$ python3 -q
>>> import numpy as np
>>> import numpy.linalg as la
>>> np.set_printoptions(precision=2, suppress=True, linewidth=100)
>>> F = np.array([[4, 4, 2, 5, -5, 0, -2, 0, 3, -1],
...     [5, 5, -5, 2, 5, 3, -5, 1, 3, 1],
...     [-1, 1, -4, -1, 2, -5, -2, 4, -3, 4],
...     [1, 0, -1, 3, 4, 5, -4, 2, -1, -1],
...     [-2, 1, 5, 1, 5, -1, 0, -2, 1, 4],
...     [5, 2, -2, 5, 2, 2, -3, -5, 0, 0],
...     [2, -1, 3, 5, 2, 5, 5, 2, 2, 1],
...     [3, 5, -4, 3, 5, -4, 5, -5, -4, -3],
...     [-4, -2, 2, 1, -5, 2, -3, 0, 4, -3],
...     [-1, -3, 4, -4, 1, 5, -1, 3, -1, -2],
...     [-2, 0, -2, -2, -5, 3, 1, -4, 2, 2]])
>>> F
array([[ 4,  4,  2,  5, -5,  0, -2,  0,  3, -1],
       [ 5,  5, -5,  2,  5,  3, -5,  1,  3,  1],
       [-1,  1, -4, -1,  2, -5, -2,  4, -3,  4],
       [ 1,  0, -1,  3,  4,  5, -4,  2, -1, -1],
       [-2,  1,  5,  1,  5, -1,  0, -2,  1,  4],
       [ 5,  2, -2,  5,  2,  2, -3, -5,  0,  0],
       [ 2, -1,  3,  5,  2,  5,  5,  2,  2,  1],
       [ 3,  5, -4,  3,  5, -4,  5, -5, -4, -3],
       [-4, -2,  2,  1, -5,  2, -3,  0,  4, -3],
       [-1, -3,  4, -4,  1,  5, -1,  3, -1, -2],
       [-2,  0, -2, -2, -5,  3,  1, -4,  2,  2]])
>>> A2 = np.c_[F[:, :9] @ np.array([[3, 3, 3, 3, 3, -1, 3, 0, 3],
...     [3, -1, -3, 2, 2, 2, 2, 3, 0],
...     [0, -3, 1, -2, 3, 2, -2, 1, 0],
...     [-1, -3, -3, 0, 2, -1, 0, 2, 3],
...     [2, 0, -2, 0, 0, -2, 0, -3, -1],
...     [0, -1, -3, 0, 0, -1, 2, 2, 1],
...     [-1, 3, -3, 2, -2, -2, -2, -1, 0],
...     [2, -1, 3, -2, -1, 2, -3, 3, 0],
...     [3, -3, 2, -2, 3, -3, -1, 3, 2]]), np.array([-1, 3, 3, -3, -3, -3, 2, 1, 0, -3, -3])]
>>> A2
array([[ 20, -28,   9,   6,  49,   8,  17,  50,  38,  -1],
       [ 54,  -9,  -6,  17,  32, -17,  45,  22,  25,   3],
       [  6,  15,  16,   1, -24,  18,  -8, -14, -19,   3],
       [ 13, -19, -14,  -5,   9,  -4,  18,  10,  11,  -3],
       [  5, -25, -18, -12,  18,  -3, -11, -10,  -7,  -3],
       [ 13,  -2, -24,  27,  34, -20,  48,   0,  30,  -3],
       [  7, -15, -27,   0,  17, -24, -10,  21,  28,   2],
       [  4,  43, -55,  55,  -4, -18,  28, -38,   1,   1],
       [-14, -42,  14, -34,  10,   5, -14,  32,   6,   0],
       [ -2,  -8,  15, -23,  -9,  11, -13,   1, -13,  -3],
       [-17,   4, -12,   4,  -8,  -9,  12,   8,   0,  -3]])
>>> np.round(la.lstsq(F, A2[:, 0])[0], 2) + 0
array([ 3.,  3.,  0., -1.,  2.,  0., -1.,  2.,  3.,  0.])
>>> np.round(la.norm(A2 - F @ la.lstsq(F, A2)[0], axis=0), 2) + 0
array([0. , 0. , 0. , 0. , 0. , 0. , 0. , 0. , 0. , 0.9])
>>> x = np.array([3, 1, 1, 2, 3, 0, 2, 2, 0, 3])
>>> y = F @ x
>>> np.round(la.lstsq(F, y)[0], 2) + 0
array([3., 1., 1., 2., 3., 0., 2., 2., 0., 3.])
>>> np.round(la.solve(F.T @ F, F.T @ y), 2) + 0
array([3., 1., 1., 2., 3., 0., 2., 2., 0., 3.])
>>> rng = np.random.default_rng(416554)
>>> y = y + 0.02 * rng.normal(size=11)
>>> y
array([  5.99,  29.02,  14.  ,  13.02,  25.03,  15.02,  41.  ,  22.  , -39.99,  -9.01, -27.01])
>>> b, *_ = la.lstsq(F, y)
>>> [round(float(la.norm(la.solve(F.T @ F + lam * np.eye(10), F.T @ y))), 2) for lam in (0, 1, 10, 100)]
[6.4, 6.33, 5.81, 3.67]
>>> b.round(2) + 0
array([3., 1., 1., 2., 3., 0., 2., 2., 0., 3.])
>>> def softmax(z):
...     e = np.exp(z - z.max(axis=-1, keepdims=True))
...     return e / e.sum(axis=-1, keepdims=True)
... 
>>> np.round(softmax(F[10]), 2) + 0
array([0.  , 0.03, 0.  , 0.  , 0.  , 0.51, 0.07, 0.  , 0.19, 0.19])
>>> np.round(softmax(10 * F[10]), 2) + 0
array([0., 0., 0., 0., 0., 1., 0., 0., 0., 0.])
>>> softmax(F).sum(axis=1)
array([1., 1., 1., 1., 1., 1., 1., 1., 1., 1., 1.])
>>> np.round(softmax(F[10] + 2), 2) + 0
array([0.  , 0.03, 0.  , 0.  , 0.  , 0.51, 0.07, 0.  , 0.19, 0.19])
>>> S = F @ F.T / np.sqrt(10)
>>> softmax(S).round(6).argmax(axis=1)
array([ 0,  1,  2,  3,  4,  5,  6,  7,  8,  9, 10])
>>> np.round(softmax(S), 2) + 0
array([[1.  , 0.  , 0.  , 0.  , 0.  , 0.  , 0.  , 0.  , 0.  , 0.  , 0.  ],
       [0.  , 1.  , 0.  , 0.  , 0.  , 0.  , 0.  , 0.  , 0.  , 0.  , 0.  ],
       [0.  , 0.  , 1.  , 0.  , 0.  , 0.  , 0.  , 0.  , 0.  , 0.  , 0.  ],
       [0.  , 0.17, 0.  , 0.83, 0.  , 0.  , 0.  , 0.  , 0.  , 0.  , 0.  ],
       [0.  , 0.  , 0.  , 0.  , 1.  , 0.  , 0.  , 0.  , 0.  , 0.  , 0.  ],
       [0.  , 0.  , 0.  , 0.  , 0.  , 1.  , 0.  , 0.  , 0.  , 0.  , 0.  ],
       [0.  , 0.  , 0.  , 0.  , 0.  , 0.  , 1.  , 0.  , 0.  , 0.  , 0.  ],
       [0.  , 0.  , 0.  , 0.  , 0.  , 0.  , 0.  , 1.  , 0.  , 0.  , 0.  ],
       [0.  , 0.  , 0.  , 0.  , 0.  , 0.  , 0.  , 0.  , 1.  , 0.  , 0.  ],
       [0.  , 0.  , 0.  , 0.  , 0.  , 0.  , 0.  , 0.  , 0.  , 1.  , 0.  ],
       [0.  , 0.  , 0.  , 0.  , 0.  , 0.  , 0.  , 0.  , 0.  , 0.  , 1.  ]])
